% python3 -q
>>> import numpy as np
>>> np.set_printoptions(precision=3, suppress=True, linewidth=160)
>>> u = np.array([3, 0, 3])
>>> A = u[np.abs(np.subtract.outer(np.arange(3), np.arange(3)))]
>>> A
array([[3, 0, 3],
       [0, 3, 0],
       [3, 0, 3]])
>>> # rank 2
>>> A @ A
array([[18,  0, 18],
       [ 0,  9,  0],
       [18,  0, 18]])
>>> print(np.trace(A))
9
>>> print(np.round(np.sort(np.abs(np.linalg.eigvals(A))), 3) + 0)
[0. 3. 6.]
>>> print(np.allclose(A, A.T))
True
>>> round(np.linalg.det(A), 3)
np.float64(0.0)
>>> np.linalg.lstsq(A[:-1].T, A[-1])[2]
np.int32(2)
>>> proj = np.triu(np.array([[3, 8, 7], [0, 1, 7], [2, 2, 7]]), 1) + np.eye(3)
>>> other = proj @ A @ np.linalg.inv(proj)
>>> other
array([[  24., -168., 1032.],
       [  21., -165., 1029.],
       [   3.,  -24.,  150.]])
>>> proj @ A - A @ proj
array([[ 21.,   0.,   0.],
       [ 21.,   0.,   0.],
       [  0., -24., -21.]])
>>> round(float(np.linalg.det(other)), 3)
-0.0
>>> np.trace(other), np.trace(A)
(np.float64(9.0), np.int64(9))
>>> left, s, Vh = np.linalg.svd(other)
>>> vecs = Vh[:(s > 1e-8).sum()]
>>> rng = np.random.default_rng(390)
>>> vec = other[1] + -3 * other[2] + rng.integers(2) * np.eye(3)[1]
>>> vec
array([ 12., -92., 579.])
>>> vecs.T @ vecs
array([[ 0.581, -0.488, -0.07 ],
       [-0.488,  0.43 , -0.081],
       [-0.07 , -0.081,  0.988]])
>>> np.allclose(vecs.T @ vecs @ vec, vec)
False
>>> print(np.diag(vecs.T @ vecs))
[0.581 0.43  0.988]
>>> round(np.linalg.norm(A, 2) / np.linalg.norm(A), 3)
np.float64(0.894)
>>> np.argsort(-np.linalg.norm(A, axis=0).round(6), kind="stable")[:3]
array([0, 2, 1])
>>> [round(float(x), 3) for x in np.linalg.svd(A, compute_uv=False)[:3]]
[6.0, 3.0, 0.0]
